$ python3 -q
>>> import numpy as np
>>> from numpy import linalg as LA
>>> np.set_printoptions(suppress=True, linewidth=140)
>>> A = np.diag(np.array([-1, -3, -1, 2])) + 5 * np.eye(4, k=1) + 5 * np.eye(4, k=-1)
>>> A
array([[-1.,  5.,  0.,  0.],
       [ 5., -3.,  5.,  0.],
       [ 0.,  5., -1.,  5.],
       [ 0.,  0.,  5.,  2.]])
>>> # symmetric, so the eigenvalues are real
>>> round(LA.eigvalsh(A).min(), 2)
np.float64(-9.69)
>>> [round(float(LA.det(A[:i, :i])), 2) + 0 for i in range(1, 5)]
[-1.0, -22.0, 47.0, 644.0]
>>> print(np.all(LA.eigvalsh(A) > 0))
False
>>> x = np.array([3, 1, 3, 1])
>>> np.sign((A @ x).round(6))
array([1., 1., 1., 1.])
>>> print(LA.norm(A @ x) <= LA.norm(A, 2) * LA.norm(x) + 1e-9)
True
>>> (A @ x).argmax()
np.int64(1)
>>> M2 = A / np.sqrt((A ** 2).mean(axis=1, keepdims=True))
>>> A - A.mean(axis=1, keepdims=True)
array([[-2.  ,  4.  , -1.  , -1.  ],
       [ 3.25, -4.75,  3.25, -1.75],
       [-2.25,  2.75, -3.25,  2.75],
       [-1.75, -1.75,  3.25,  0.25]])
>>> M2[1].round(2)
array([ 1.3 , -0.78,  1.3 ,  0.  ])
>>> print(np.round(LA.norm(M2, axis=1), 2))
[2. 2. 2. 2.]
>>> r0 = np.array([7, 6, 1, 4])
>>> M2 = A + np.outer(r0, np.eye(4)[2])
>>> round(float(LA.det(M2) / LA.det(A)), 2), round(1 + LA.solve(A, r0)[2], 2)
(2.25, np.float64(2.25))
>>> r0, g = A[3], A[2]
>>> r0 @ r0
np.float64(29.0)
>>> p = (r0 @ g) / (r0 @ r0) * r0
>>> round(float((g - p) @ r0), 2)
-0.0
>>> E = np.maximum(np.array([[-3, 5],
...     [-4, 1],
...     [4, 2],
...     [-2, 5],
...     [5, 3],
...     [4, 5],
...     [-4, 2],
...     [-4, 3],
...     [-3, 5],
...     [-5, -5],
...     [0, -3],
...     [5, 2],
...     [0, 2],
...     [-1, -2],
...     [5, -5],
...     [-1, 5],
...     [5, 5],
...     [4, -3]]) @ np.array([[7, 5, 2], [1, -5, -1]]) + np.array([0, 2, 1]), 0)
>>> E
array([[ 0,  0,  0],
       [ 0,  0,  0],
       [30, 12,  7],
       [ 0,  0,  0],
       [38, 12,  8],
       [33,  0,  4],
       [ 0,  0,  0],
       [ 0,  0,  0],
       [ 0,  0,  0],
       [ 0,  2,  0],
       [ 0, 17,  4],
       [37, 17,  9],
       [ 2,  0,  0],
       [ 0,  7,  1],
       [30, 52, 16],
       [ 0,  0,  0],
       [40,  2,  6],
       [25, 37, 12]])
>>> # row 1 repeats row 0
>>> r0 = np.array([2, -2])
>>> np.polyval(r0, E[4])
array([74, 22, 14])
>>> np.convolve(E[4], r0)
array([ 76, -52,  -8, -16])
>>> z = E[:, 1] > np.median(E[:, 1])
>>> r0 = E[z].mean(axis=0) - E[~z].mean(axis=0)
>>> r0.round(2)
array([18.33, 17.56,  6.56])
>>> np.argsort(-np.abs(r0).round(6), kind="stable")
array([0, 1, 2])
>>> data = np.loadtxt("run19.csv", delimiter=",")
>>> data
array([[-4.63,  2.45, -1.47],
       [ 0.06, -4.03,  0.88],
       [-4.65,  0.13, -3.37],
       [-4.74,  0.86, -0.21],
       [-4.44,  0.17, -3.41],
       [-5.44,  0.42, -1.23],
       [-4.37,  1.59, -2.39],
       [-3.78,  1.94, -2.06],
       [ 1.08, -4.81,  0.49],
       [-1.29,  0.47, -1.77],
       [-4.63,  1.65, -2.07],
       [ 1.56, -4.21,  2.34],
       [ 1.5 , -3.62,  1.89],
       [-5.11,  0.78, -1.65],
       [-3.42,  1.09,  0.76],
       [-3.57,  1.4 , -2.34],
       [ 0.52, -3.49,  0.83]])
>>> rng = np.random.default_rng(671)
>>> M2 = data + rng.integers(-2, 3, (17, 1)) @ rng.integers(-2, 3, (1, 3))
>>> print(M2.round(2))
[[-5.63  4.45 -1.47]
 [ 0.06 -4.03  0.88]
 [-3.65 -1.87 -3.37]
 [-2.74 -3.14 -0.21]
 [-3.44 -1.83 -3.41]
 [-3.44 -3.58 -1.23]
 [-3.37 -0.41 -2.39]
 [-1.78 -2.06 -2.06]
 [-0.92 -0.81  0.49]
 [ 0.71 -3.53 -1.77]
 [-4.63  1.65 -2.07]
 [ 3.56 -8.21  2.34]
 [ 1.5  -3.62  1.89]
 [-7.11  4.78 -1.65]
 [-1.42 -2.91  0.76]
 [-1.57 -2.6  -2.34]
 [ 1.52 -5.49  0.83]]
>>> LA.matrix_rank(M2 - data, tol=1e-8)
np.int64(1)
>>> basis = data[[4, 0]].astype(float)
>>> for _ in range(7):
...     z = LA.norm(data[:, None] - basis, axis=-1).argmin(axis=1)
...     basis = np.array([data[z == j].mean(axis=0) for j in range(2)])
... 
>>> z
array([1, 0, 1, 1, 1, 1, 1, 1, 0, 1, 1, 0, 0, 1, 1, 1, 0])
>>> np.abs(basis[1] - basis[0]).argmax()
np.int64(0)
>>> print(basis.round(2))
[[ 0.94 -4.03  1.29]
 [-4.17  1.08 -1.77]]
>>> M2 = basis / np.sqrt((basis ** 2).mean(axis=1, keepdims=True))
>>> np.round(basis - basis.mean(axis=1, keepdims=True), 2)
array([[ 1.54, -3.43,  1.89],
       [-2.55,  2.7 , -0.15]])
>>> hat = data @ LA.solve(data.T @ data, data.T)
>>> np.allclose(hat @ hat, hat)
True
>>> print(np.round(LA.eigvalsh(hat), 2) + 0)
[0. 0. 0. 0. 0. 0. 0. 0. 0. 0. 0. 0. 0. 0. 1. 1. 1.]
>>> C2 = data.T @ data
>>> np.allclose(C2, C2.T)
True
>>> (data @ data.T).shape
(17, 17)
>>> np.round(LA.svd(data, compute_uv=False) ** 2, 2)
array([309.13,  68.48,  16.34])
>>> C2.round(2)
array([[228.  , -73.55,  97.09],
       [-73.55, 102.34, -46.59],
       [ 97.09, -46.59,  63.6 ]])
>>> feats = np.array([[-1.0, -0.03, 1.02], [-4.02, 0.0, -7.97], [-0.02, -0.03, 0.01]])
>>> feats
array([[-1.  , -0.03,  1.02],
       [-4.02,  0.  , -7.97],
       [-0.02, -0.03,  0.01]])
>>> # row 1 is much longer than the rest
>>> hat = np.triu(np.array([[4, -5, -2], [1, -4, -5], [1, 4, -1]]), 1) + np.eye(3)
>>> M2 = hat @ feats @ LA.inv(hat)
>>> LA.matrix_rank(M2)
np.int64(3)
>>> round(float(np.trace(M2)), 2), np.trace(feats)
(-0.99, np.float64(-0.99))
>>> M2.round(2)
array([[  19.14,   95.73,  557.78],
       [  -3.92,  -19.45, -113.11],
       [  -0.02,   -0.13,   -0.68]])
>>> q, _ = LA.qr(np.array([[-0.7, 1.4, -2.0], [0.5, -0.8, -0.1], [0.7, -3.0, 0.3]]))
>>> ev = np.array([2, 2, 2])
>>> m1 = q @ np.diag(ev) @ q.T
>>> m1.round(2) + 0
array([[2., 0., 0.],
       [0., 2., 0.],
       [0., 0., 2.]])
>>> round(np.log10(LA.cond(feats)))
2
>>> LA.cond(feats) > 100
np.True_
>>> np.argsort(-LA.norm(feats, axis=0).round(6), kind="stable")[:3]
array([2, 0, 1])
>>> K = np.array([[2, 0, 8, 5], [5, 2, 0, 8], [8, 5, 2, 0], [0, 8, 5, 2]])
>>> z = rng.permutation(4)
>>> M2 = K[:, z] * rng.choice([-1, 1], 4)
>>> M2
array([[ 0, -5, -2,  8],
       [ 2, -8, -5,  0],
       [ 5,  0, -8,  2],
       [ 8, -2,  0,  5]])
>>> Uu, _, VT = LA.svd(K.T @ M2)
>>> np.round(Uu @ VT, 2) + 0
array([[ 0.,  0., -1.,  0.],
       [ 1.,  0.,  0.,  0.],
       [ 0.,  0.,  0.,  1.],
       [ 0., -1.,  0.,  0.]])
>>> np.round(LA.lstsq(K, M2)[0], 2) + 0
array([[ 0.,  0., -1.,  0.],
       [ 1.,  0.,  0.,  0.],
       [ 0.,  0.,  0.,  1.],
       [ 0., -1.,  0.,  0.]])
>>> C2 = M2.T @ M2
>>> print((M2 @ M2.T).shape)
(4, 4)
>>> C2
array([[ 93, -32, -50,  50],
       [-32,  93,  50, -50],
       [-50,  50,  93, -32],
       [ 50, -50, -32,  93]])
>>> q, R = LA.qr(K)
>>> np.round(q @ R, 2) + 0
array([[2., 0., 8., 5.],
       [5., 2., 0., 8.],
       [8., 5., 2., 0.],
       [0., 8., 5., 2.]])
>>> np.round(np.abs(np.diag(R)), 2)
array([9.64, 8.13, 8.11, 7.2 ])
>>> q.shape, R.shape
((4, 4), (4, 4))
>>> M2 = K / LA.norm(K, axis=1, keepdims=True)
>>> C2 = M2 @ M2.T
>>> round(np.degrees(np.arccos(np.clip(C2[3, 0], -1, 1))), 2)
np.float64(57.48)
>>> (np.abs(C2) > 0.9).astype(int)
array([[1, 0, 0, 0],
       [0, 1, 0, 0],
       [0, 0, 1, 0],
       [0, 0, 0, 1]])
>>> C2.round(2)
array([[1.  , 0.54, 0.34, 0.54],
       [0.54, 1.  , 0.54, 0.34],
       [0.34, 0.54, 1.  , 0.54],
       [0.54, 0.34, 0.54, 1.  ]])
>>> (C2 - 2 * np.eye(4)).round(6).argmax(axis=1)
array([1, 0, 1, 0])
>>> x = np.array([6, 8, 7, 0])
>>> rhs = K @ x
>>> beta, lr = np.zeros(4), 1 / LA.norm(K, 2) ** 2
>>> for i in range(8):
...     beta -= lr * K.T @ (K @ beta - rhs)
...     if i % 2 == 0: print(i, round(LA.norm(K @ beta - rhs), 2))
... 
0 34.3
2 19.35
4 11.49
6 7.33
>>> beta.round(2)
array([5.55, 8.17, 6.47, 0.81])
>>> print(round(float(LA.cond(K)), 2))
3.0
>>> mat = np.load("a.npy")
>>> mat
array([[ 3,  2,  0,  2],
       [ 0, -3,  0,  0],
       [ 0,  0, -1,  0],
       [-3, -1,  0,  0]])
>>> # splits into 2 blocks
>>> q, vecs = LA.qr(mat[:, :3])[0], LA.qr(mat[:, 3:])[0]
>>> sv = LA.svd(q.T @ vecs, compute_uv=False)
>>> sv.round(2)
array([0.73])
>>> np.round(np.degrees(np.arccos(sv.clip(0, 1))), 2)
array([43.49])
>>> z = rng.permutation(4)
>>> M2 = mat[:, z] * rng.choice([-1, 1], 4)
>>> M2
array([[-2, -2,  0, -3],
       [ 3,  0,  0,  0],
       [ 0,  0, -1,  0],
       [ 1,  0,  0,  3]])
>>> Uu, _, VT = LA.svd(mat.T @ M2)
>>> np.round(Uu @ VT, 2) + 0
array([[ 0.,  0.,  0., -1.],
       [-1.,  0.,  0.,  0.],
       [ 0.,  0.,  1.,  0.],
       [ 0., -1.,  0.,  0.]])
>>> ang = np.radians(180)
>>> R = np.eye(4)
>>> R[2, 2] = R[0, 0] = np.cos(ang)
>>> R[2, 0], R[0, 2] = -np.sin(ang), np.sin(ang)
>>> R.round(2) + 0
array([[-1.,  0.,  0.,  0.],
       [ 0.,  1.,  0.,  0.],
       [ 0.,  0., -1.,  0.],
       [ 0.,  0.,  0.,  1.]])
>>> M2 = mat @ R.T
>>> np.round(LA.det(R), 2), np.trace(R)
(np.float64(1.0), np.float64(0.0))
>>> np.abs(M2 - mat).max(axis=0)
array([6., 0., 2., 0.])
>>> M2.round(2) + 0
array([[-3.,  2.,  0.,  2.],
       [ 0., -3.,  0.,  0.],
       [ 0.,  0.,  1.,  0.],
       [ 3., -1.,  0.,  0.]])
>>> print(np.allclose(LA.norm(mat, axis=1), LA.norm(M2, axis=1)))
True
>>> z = rng.permutation(4)
>>> z
array([0, 1, 2, 3])
>>> M2 = mat[z][:, z]
>>> np.allclose(M2, mat)
True
>>> np.trace(M2)
np.int64(-1)
>>> np.round(np.sort(np.abs(LA.eigvals(M2))), 2)
array([1.  , 2.45, 2.45, 3.  ])
>>> np.diag(M2)
array([ 3, -3, -1,  0])
>>> M = np.array([[-1.56, 0.0, -0.9], [0.0, -3.0, 0.0], [-0.9, 0.0, -2.44]])
>>> [round(float(LA.det(M[:i, :i])), 2) + 0 for i in range(1, 4)]
[-1.56, 4.68, -8.99]
>>> print(round(float(np.einsum("ij,ji->", M, M)), 2))
19.01
>>> round(LA.det(2 * M), 2), round(float(LA.det(M)), 2)
(np.float64(-71.91), -8.99)
>>> T = np.stack([M, -2 * M, M[::-1]])
>>> print(LA.matrix_rank(T))
[3 3 3]
>>> np.round(LA.det(T), 2)
array([-8.99, 71.91,  8.99])
>>> hat = np.triu(np.array([[3, 2, -3], [-3, -1, 3], [3, 0, -1]]), 1) + np.eye(3)
>>> M2 = hat @ M @ LA.inv(hat)
>>> np.round(hat @ M - M @ hat, 2)
array([[ 2.7 , -2.88,  2.64],
       [-2.7 ,  0.  ,  1.68],
       [ 0.  ,  1.8 , -2.7 ]])
>>> print(np.round(np.poly(M2), 2))
[ 1.    7.   15.    8.99]
>>> print(M2.round(2))
[[  1.14  -8.28  34.68]
 [ -2.7    2.4  -22.62]
 [ -0.9    1.8  -10.54]]
